$ python -q
>>> import numpy as np
>>> np.set_printoptions(precision=4, suppress=True, linewidth=100)
>>> def rd(a):
...     return np.round(a, 4) + 0
... 
>>> A2 = np.array([[2, 2], [1, 1]])
>>> W2 = np.array([[3, 2], [3, 1]])
>>> K = np.kron(A2, W2)
>>> K
array([[6, 4, 6, 4],
       [6, 2, 6, 2],
       [3, 2, 3, 2],
       [3, 1, 3, 1]])
>>> rank = np.linalg.matrix_rank(K)
>>> rank
np.int64(2)
>>> N = np.linalg.svd(K)[2][rank:].T
>>> np.linalg.matrix_rank(K.T @ K), np.linalg.matrix_rank(K @ K.T)
(np.int64(2), np.int64(2))
>>> [int(np.linalg.matrix_rank(K[:i])) for i in range(1, len(K) + 1)]
[1, 2, 2, 2]
>>> rd(K @ N)
array([[0., 0.],
       [0., 0.],
       [0., 0.],
       [0., 0.]])
>>> print(np.allclose(K @ N, 0))
True
>>> N.shape
(4, 2)
>>> print([int(np.linalg.matrix_rank(K[:, :j + 1])) for j in range(4)])
[1, 2, 2, 2]
>>> E = np.loadtxt("mat.csv", delimiter=",")
>>> E
array([[-14.293 , -10.4733, -10.4145,  10.0621,   5.22  ,  -2.6641],
       [ -6.1859, -12.5332,  -9.4515,  15.4914,   5.127 ,   4.2148],
       [-15.1041,  -7.4481, -13.1165,  10.9674,   6.2012,  -1.692 ],
       [-14.2023,  -6.7454, -10.8777,  10.6647,   5.6839,  -2.5224],
       [-15.384 ,  -8.4013, -10.5691,  10.4722,   6.1094,  -1.9096],
       [  9.4393,  -6.7836,  11.9553,  17.3749,   1.3097,   1.3083],
       [-13.3981,  -6.8429, -13.0249,  10.1295,   4.1809,  -2.1363],
       [-13.9712,  -5.9673, -11.3336,  11.8512,   4.1812,  -1.297 ],
       [  9.1478,  -9.008 ,  13.2822,  17.0231,   0.9383,   1.0338],
       [-14.6459,  -6.6304, -11.0796,  10.4096,   4.034 ,  -1.5585],
       [ -7.9412, -10.87  , -10.1485,  14.075 ,   3.8932,   5.7723],
       [-13.9196,  -5.9076, -11.0324,  11.7854,   5.714 ,  -0.4873],
       [-14.9315,  -7.0799,  -9.3785,   9.426 ,   4.9264,  -1.4902],
       [  7.7117,  -6.3495,  12.3957,  15.7784,   1.0613,   0.6049],
       [  9.5156,  -7.0698,  11.0645,  17.1359,   1.8051,  -0.5356],
       [  9.4149,  -7.4718,  12.2535,  15.5578,   2.1951,  -1.5543],
       [  8.7649,  -6.425 ,  12.0007,  16.1893,   2.5927,   1.2048],
       [ -7.6124, -12.8714,  -7.2264,  14.2266,   5.3058,   5.2644],
       [-11.9628,  -6.8361, -11.0741,  10.9023,   3.7607,  -2.4089],
       [  9.8861,  -7.7509,  11.5633,  16.433 ,   2.1236,   0.7111],
       [  6.6877,  -9.3712,  11.1434,  16.8657,   2.9821,   1.517 ],
       [-15.2065,  -6.1199, -12.7608,   9.4182,   3.6657,  -2.1852],
       [-13.9954,  -8.2292,  -9.5615,   9.0207,   4.868 ,  -2.669 ],
       [ -7.083 , -12.0842,  -8.1766,  12.4582,   2.6845,   6.4868],
       [ -7.5064, -13.3755,  -7.0203,  15.1858,   4.9905,   7.3361],
       [  8.0632,  -8.2696,  10.7154,  15.7832,   1.9944,   0.5655],
       [ 10.3585,  -7.5184,  12.4545,  16.2688,   2.7202,  -0.5427],
       [ 11.2089,  -7.0867,  12.5168,  18.3042,   1.0633,   0.9313],
       [-13.7753,  -5.3826, -12.8612,   9.8738,   5.1229,  -0.8879],
       [ -7.4908, -10.914 ,  -8.4943,  14.4267,   4.5865,   5.5796],
       [ -7.0614, -12.3705,  -7.0916,  15.7065,   4.3244,   5.7146],
       [-14.1664,  -7.896 , -11.2402,  10.9399,   4.8817,  -1.8656],
       [-15.1965,  -7.2199, -10.8666,   9.8977,   5.3453,  -2.001 ],
       [  9.8561,  -6.8314,  12.324 ,  14.5404,   1.9651,   0.9949],
       [  8.9359,  -6.6562,  12.5327,  15.9376,   2.4504,  -1.6713],
       [-15.5397,  -7.0021, -11.5296,  10.2606,   6.8945,  -1.8682],
       [ -8.4775,  -9.3787,  -7.1864,  16.8398,   3.3108,   5.64  ],
       [-14.2592,  -7.5989, -12.1332,   9.9409,   3.477 ,  -1.9261],
       [  9.1651,  -7.2369,  10.7931,  15.5099,   0.6231,   1.0774],
       [-13.6502,  -6.9267, -11.9102,   8.6011,   3.8549,  -3.1891]])
>>> cen = (E - E.mean(axis=0)) / E.std(axis=0)
>>> np.argwhere(np.abs(cen) > 2)
array([[ 1,  1],
       [17,  1],
       [23,  5],
       [24,  1],
       [24,  5]])
>>> rd(cen.std(axis=0))
array([1., 1., 1., 1., 1., 1.])
>>> b = np.linalg.lstsq(np.delete(cen, 0, axis=1), cen[:, 0])[0]
>>> np.abs(b).argmax()
np.int64(1)
